$ ipython --no-banner

In [1]: import numpy as np

In [2]: np.set_printoptions(suppress=True, linewidth=140)

In [3]: tidy = lambda a: np.round(a, 2) + 0

In [4]: other = np.array([[1, 1], [1, -1]])

In [5]: rng = np.random.default_rng(16790)

In [6]: J = np.kron(other, np.kron(other, other))[rng.permutation(8)][:5]

In [7]: J
Out[7]: 
array([[ 1,  1, -1, -1,  1,  1, -1, -1],
       [ 1,  1, -1, -1, -1, -1,  1,  1],
       [ 1, -1,  1, -1, -1,  1, -1,  1],
       [ 1, -1, -1,  1, -1,  1,  1, -1],
       [ 1, -1,  1, -1,  1, -1,  1, -1]])

In [8]: r0 = np.array([5, 5, 2])

In [9]: np.convolve(J[3], r0)
Out[9]: array([ 5,  0, -8, -2, -2,  2,  8,  2, -3, -2])

In [10]: other = J / np.linalg.norm(J, axis=1, keepdims=True)

In [11]: gram = other @ other.T

In [12]: np.degrees(np.arccos(np.clip(gram[2, 3], -1, 1)))
Out[12]: np.float64(90.0)

In [13]: tidy(gram[2])
Out[13]: array([0., 0., 1., 0., 0.])

In [14]: (gram - 2 * np.eye(5)).round(6).argmax(axis=1)
Out[14]: array([1, 0, 0, 0, 0])

In [15]: Uu, sv, vt = np.linalg.svd(J, full_matrices=False)

In [16]: tidy(np.sqrt((sv ** 2).sum())), tidy(np.linalg.norm(J))
Out[16]: (np.float64(6.32), np.float64(6.32))

In [17]: tidy(sv)
Out[17]: array([2.83, 2.83, 2.83, 2.83, 2.83])

In [18]: Uu.shape, sv.shape, vt.shape
Out[18]: ((5, 5), (5,), (5, 8))

In [19]: tidy(np.cumsum(sv ** 2) / np.sum(sv ** 2))
Out[19]: array([0.2, 0.4, 0.6, 0.8, 1. ])

In [20]: tidy(Uu.T @ Uu)
Out[20]: 
array([[1., 0., 0., 0., 0.],
       [0., 1., 0., 0., 0.],
       [0., 0., 1., 0., 0.],
       [0., 0., 0., 1., 0.],
       [0., 0., 0., 0., 1.]])

In [21]: (sv > 1e-8).sum()
Out[21]: np.int64(5)

In [22]: tidy(sv / sv[0])
Out[22]: array([1., 1., 1., 1., 1.])

In [23]: other = J / np.sqrt((J ** 2).mean(axis=1, keepdims=True))

In [24]: np.linalg.matrix_rank(other) == np.linalg.matrix_rank(J)
Out[24]: np.True_

In [25]: J - J.mean(axis=1, keepdims=True)
Out[25]: 
array([[ 1.,  1., -1., -1.,  1.,  1., -1., -1.],
       [ 1.,  1., -1., -1., -1., -1.,  1.,  1.],
       [ 1., -1.,  1., -1., -1.,  1., -1.,  1.],
       [ 1., -1., -1.,  1., -1.,  1.,  1., -1.],
       [ 1., -1.,  1., -1.,  1., -1.,  1., -1.]])

In [26]: tidy(np.linalg.norm(other, axis=1))
Out[26]: array([2.83, 2.83, 2.83, 2.83, 2.83])

In [27]: def softmax(z):
    ...:     e = np.exp(z - z.max(axis=-1, keepdims=True))
    ...:     return e / e.sum(axis=-1, keepdims=True)
    ...: 

In [28]: tidy(softmax(J[0] + -2))
Out[28]: array([0.22, 0.22, 0.03, 0.03, 0.22, 0.22, 0.03, 0.03])

In [29]: tidy(softmax(10 * J[0]))
Out[29]: array([0.25, 0.25, 0.  , 0.  , 0.25, 0.25, 0.  , 0.  ])

In [30]: tidy(softmax(J[0]))
Out[30]: array([0.22, 0.22, 0.03, 0.03, 0.22, 0.22, 0.03, 0.03])

In [31]: scores = J @ J.T / np.sqrt(8)

In [32]: tidy(softmax(scores))
Out[32]: 
array([[0.81, 0.05, 0.05, 0.05, 0.05],
       [0.05, 0.81, 0.05, 0.05, 0.05],
       [0.05, 0.05, 0.81, 0.05, 0.05],
       [0.05, 0.05, 0.05, 0.81, 0.05],
       [0.05, 0.05, 0.05, 0.05, 0.81]])

In [33]: tidy(softmax(scores + np.triu(np.full(scores.shape, -np.inf), 1)))
Out[33]: 
array([[1.  , 0.  , 0.  , 0.  , 0.  ],
       [0.06, 0.94, 0.  , 0.  , 0.  ],
       [0.05, 0.05, 0.89, 0.  , 0.  ],
       [0.05, 0.05, 0.05, 0.85, 0.  ],
       [0.05, 0.05, 0.05, 0.05, 0.81]])

In [34]: softmax(scores).round(6).argmax(axis=1)
Out[34]: array([0, 1, 2, 3, 4])

In [35]: tidy(softmax(scores)[0] @ J)
Out[35]: array([ 1.  ,  0.71, -0.81, -0.9 ,  0.71,  0.81, -0.71, -0.81])

In [36]: feats = np.load("block7.npy")

In [37]: feats
Out[37]: 
array([[ 40,   2,  -1],
       [  2, 121,  -1],
       [  0,  -2,  39]])

In [38]: # row 1 is much longer than the rest

In [39]: evals, vecs = np.linalg.eig(feats)

In [40]: tidy(evals)
Out[40]: array([121.07,  39.9 ,  39.03])

In [41]: tidy(np.sort(np.linalg.eigvals(feats @ feats)))
Out[41]: array([ 1523.12,  1591.9 , 14658.99])

In [42]: tidy(np.sort(np.linalg.eigvals(np.linalg.inv(feats))))
Out[42]: array([0.01, 0.03, 0.03])

In [43]: vec = np.array([3, 5, 1])

In [44]: h = np.maximum(feats @ vec, 0)

In [45]: np.maximum(feats @ vec, 0) - np.maximum(-feats @ vec, 0)
Out[45]: array([129, 610,  29])

In [46]: feats.T @ h
Out[46]: array([ 6380, 74010,   392])

In [47]: np.tanh(feats @ vec)
Out[47]: array([1., 1., 1.])

In [48]: q, R = np.linalg.qr(feats)

In [49]: tidy(np.abs(np.diag(R)))
Out[49]: array([ 40.05, 120.77,  38.98])

In [50]: tidy(np.trace(q @ q.T))
Out[50]: np.float64(3.0)

In [51]: np.allclose(R.T @ R, feats.T @ feats)
Out[51]: True

In [52]: tidy(q)
Out[52]: 
array([[-1.  ,  0.05,  0.  ],
       [-0.05, -1.  ,  0.02],
       [ 0.  ,  0.02,  1.  ]])

In [53]: q.shape, R.shape
Out[53]: ((3, 3), (3, 3))

In [54]: other = np.linalg.inv(feats)

In [55]: tidy(np.linalg.det(feats) * np.linalg.det(other))
Out[55]: np.float64(1.0)

In [56]: tidy(other)
Out[56]: 
array([[0.03, 0.  , 0.  ],
       [0.  , 0.01, 0.  ],
       [0.  , 0.  , 0.03]])

In [57]: np.allclose(other, feats.T)
Out[57]: False

In [58]: tidy(np.linalg.cond(feats))
Out[58]: np.float64(3.12)

In [59]: tidy(feats @ other)
Out[59]: 
array([[1., 0., 0.],
       [0., 1., 0.],
       [0., 0., 1.]])

In [60]: E = np.load("sample6.npy")

In [61]: E
Out[61]: 
array([[ 3, -1,  3,  0,  0,  0,  1,  1, -1],
       [-3, -7, -3, -6, -6, -6, -5, -5, -7],
       [ 1, -3,  1, -2, -2, -2, -1, -1, -3],
       [-4, -8, -4, -7, -7, -7, -6, -6, -8],
       [-1, -5, -1, -4, -4, -4, -3, -3, -5],
       [-5, -9, -5, -8, -8, -8, -7, -7, -9]])

In [62]: # looks like rank 2

In [63]: tidy(np.trace(np.linalg.pinv(E) @ E))
Out[63]: np.float64(2.0)

In [64]: np.linalg.lstsq(E[:-1].T, E[-1])[2]
Out[64]: np.int32(2)

In [65]: np.abs(np.diag(np.linalg.qr(E)[1])) > 1e-9
Out[65]: array([ True,  True, False, False, False, False])

In [66]: Uu, sv, vt = np.linalg.svd(E)

In [67]: vecs = vt[:(sv > 1e-8).sum()]

In [68]: vec = E[1] + -3 * E[5] + rng.integers(2) * np.eye(9)[3]

In [69]: vec
Out[69]: array([12., 20., 12., 19., 18., 18., 16., 16., 20.])

In [70]: np.linalg.matrix_rank(np.vstack([E, vec]))
Out[70]: np.int64(3)

In [71]: tidy(np.linalg.norm(vec - vecs.T @ vecs @ vec))
Out[71]: np.float64(0.93)

In [72]: rank = np.linalg.matrix_rank(E)

In [73]: rank
Out[73]: np.int64(2)

In [74]: N = np.linalg.svd(E)[2][rank:].T

In [75]: [int(np.linalg.matrix_rank(E[:i])) for i in range(1, len(E) + 1)]
Out[75]: [1, 2, 2, 2, 2, 2]

In [76]: theta = np.radians(76)

In [77]: R = np.eye(9)

In [78]: R[8, 8] = R[1, 1] = np.cos(theta)

In [79]: R[8, 1], R[1, 8] = -np.sin(theta), np.sin(theta)

In [80]: tidy(R)
Out[80]: 
array([[ 1.  ,  0.  ,  0.  ,  0.  ,  0.  ,  0.  ,  0.  ,  0.  ,  0.  ],
       [ 0.  ,  0.24,  0.  ,  0.  ,  0.  ,  0.  ,  0.  ,  0.  ,  0.97],
       [ 0.  ,  0.  ,  1.  ,  0.  ,  0.  ,  0.  ,  0.  ,  0.  ,  0.  ],
       [ 0.  ,  0.  ,  0.  ,  1.  ,  0.  ,  0.  ,  0.  ,  0.  ,  0.  ],
       [ 0.  ,  0.  ,  0.  ,  0.  ,  1.  ,  0.  ,  0.  ,  0.  ,  0.  ],
       [ 0.  ,  0.  ,  0.  ,  0.  ,  0.  ,  1.  ,  0.  ,  0.  ,  0.  ],
       [ 0.  ,  0.  ,  0.  ,  0.  ,  0.  ,  0.  ,  1.  ,  0.  ,  0.  ],
       [ 0.  ,  0.  ,  0.  ,  0.  ,  0.  ,  0.  ,  0.  ,  1.  ,  0.  ],
       [ 0.  , -0.97,  0.  ,  0.  ,  0.  ,  0.  ,  0.  ,  0.  ,  0.24]])

In [81]: other = E @ R.T

In [82]: np.allclose(np.linalg.norm(E, axis=1), np.linalg.norm(other, axis=1))
Out[82]: True

In [83]: tidy(np.linalg.svd(E, compute_uv=False)), tidy(np.linalg.svd(other, compute_uv=False))
Out[83]: 
(array([35.96,  5.97,  0.  ,  0.  ,  0.  ,  0.  ]),
 array([35.96,  5.97,  0.  ,  0.  ,  0.  ,  0.  ]))

In [84]: np.allclose(E @ E.T, other @ other.T)
Out[84]: True

In [85]: Uu, sv, vt = np.linalg.svd(E, full_matrices=False)

In [86]: tidy(Uu.T @ Uu)
Out[86]: 
array([[1., 0., 0., 0., 0., 0.],
       [0., 1., 0., 0., 0., 0.],
       [0., 0., 1., 0., 0., 0.],
       [0., 0., 0., 1., 0., 0.],
       [0., 0., 0., 0., 1., 0.],
       [0., 0., 0., 0., 0., 1.]])

In [87]: tidy(Uu.T @ E @ vt.T)
Out[87]: 
array([[35.96,  0.  ,  0.  ,  0.  ,  0.  ,  0.  ],
       [ 0.  ,  5.97,  0.  ,  0.  ,  0.  ,  0.  ],
       [ 0.  ,  0.  ,  0.  ,  0.  ,  0.  ,  0.  ],
       [ 0.  ,  0.  ,  0.  ,  0.  ,  0.  ,  0.  ],
       [ 0.  ,  0.  ,  0.  ,  0.  ,  0.  ,  0.  ],
       [ 0.  ,  0.  ,  0.  ,  0.  ,  0.  ,  0.  ]])

In [88]: np.abs(Uu[:, 0]).round(6).argmax()
Out[88]: np.int64(5)

In [89]: Uu.shape, sv.shape, vt.shape
Out[89]: ((6, 6), (6,), (6, 9))

In [90]: A = np.array([[9, 5, 0, 1, -3, -4, -9],
    ...:     [-4, -7, -9, -8, -1, -4, 6],
    ...:     [9, 5, 0, 1, -3, -4, -9]])

In [91]: np.linalg.lstsq(A[:-1].T, A[-1])[2]
Out[91]: np.int32(2)

In [92]: np.allclose(A[:-1].T @ np.linalg.lstsq(A[:-1].T, A[-1])[0], A[-1])
Out[92]: True

In [93]: np.argsort(-np.linalg.norm(A, axis=0).round(6), kind="stable")[:3]
Out[93]: array([6, 0, 1])

In [94]: np.linalg.cond(A) > 100
Out[94]: np.True_

In [95]: Uu, sv, vt = np.linalg.svd(A)

In [96]: vecs = vt[:(sv > 1e-8).sum()]

In [97]: vec = A[0] + -1 * A[1] + rng.integers(2) * np.eye(7)[6]

In [98]: vec
Out[98]: array([ 13.,  12.,   9.,   9.,  -2.,   0., -15.])

In [99]: tidy(np.linalg.norm(vec - vecs.T @ vecs @ vec))
Out[99]: np.float64(0.0)

In [100]: vec = np.array([1, 2, 0, 0, 0, 1, 0])

In [101]: h = np.maximum(A @ vec, 0)

In [102]: np.flatnonzero(h > 1e-9)
Out[102]: array([0, 2])

In [103]: tidy(np.tanh(A @ vec))
Out[103]: array([ 1., -1.,  1.])

In [104]: np.maximum(A @ (3 * vec), 0)
Out[104]: array([45,  0, 45])

In [105]: h
Out[105]: array([15,  0, 15])

In [106]: A.T @ h
Out[106]: array([ 270,  150,    0,   30,  -90, -120, -270])

In [107]: data = np.loadtxt("mat.csv", delimiter=",")

In [108]: data
Out[108]: 
array([[ 3.,  2., -1.,  4.,  4.,  2., -3., -4., -5.],
       [ 3.,  4.,  0.,  2., -3., -2., -2.,  2.,  0.],
       [-4., -1.,  5.,  5.,  3.,  1., -4.,  1.,  4.],
       [-1., -5., -3., -4.,  4., -4., -4.,  3.,  2.],
       [ 1., -2., -1.,  2.,  0., -3.,  0.,  4.,  0.],
       [ 3.,  4.,  4., -2.,  1.,  3., -4., -2.,  1.],
       [-4.,  1.,  0.,  5., -2.,  2., -2., -4.,  1.]])

In [109]: data[2] @ data[6]
Out[109]: np.float64(44.0)

In [110]: tidy(np.linalg.norm(data[2] - data[6]))
Out[110]: np.float64(9.64)

In [111]: np.linalg.norm(data, axis=1).argmax()
Out[111]: np.int64(3)

In [112]: tidy(np.linalg.norm(data[2], 1)), tidy(np.linalg.norm(data[2], np.inf))
Out[112]: (np.float64(28.0), np.float64(5.0))

In [113]: tidy(np.linalg.norm(data, axis=1))
Out[113]: array([10.  ,  7.07, 10.49, 10.58,  5.92,  8.72,  8.43])

In [114]: tidy(np.linalg.norm(data, "nuc"))
Out[114]: np.float64(55.82)

In [115]: other = data / np.linalg.norm(data, axis=1, keepdims=True)

In [116]: gram = other @ other.T

In [117]: tidy(gram[0])
Out[117]: array([ 1.  ,  0.1 ,  0.03, -0.26, -0.24,  0.34,  0.27])

In [118]: tidy(np.degrees(np.arccos(np.clip(gram[0, 1], -1, 1))))
Out[118]: np.float64(84.32)

In [119]: tidy(np.linalg.norm(other, axis=1))
Out[119]: array([1., 1., 1., 1., 1., 1., 1.])

In [120]: data - data[0]
Out[120]: 
array([[ 0.,  0.,  0.,  0.,  0.,  0.,  0.,  0.,  0.],
       [ 0.,  2.,  1., -2., -7., -4.,  1.,  6.,  5.],
       [-7., -3.,  6.,  1., -1., -1., -1.,  5.,  9.],
       [-4., -7., -2., -8.,  0., -6., -1.,  7.,  7.],
       [-2., -4.,  0., -2., -4., -5.,  3.,  8.,  5.],
       [ 0.,  2.,  5., -6., -3.,  1., -1.,  2.,  6.],
       [-7., -1.,  1.,  1., -6.,  0.,  1.,  0.,  6.]])

In [121]: data.sum(axis=0)
Out[121]: array([  1.,   3.,   4.,  12.,   7.,  -1., -19.,   0.,   3.])

In [122]: tidy(np.linalg.svd(data, compute_uv=False))
Out[122]: array([13.78, 11.42,  9.26,  8.22,  7.58,  4.71,  0.86])

In [123]: data.shape
Out[123]: (7, 9)
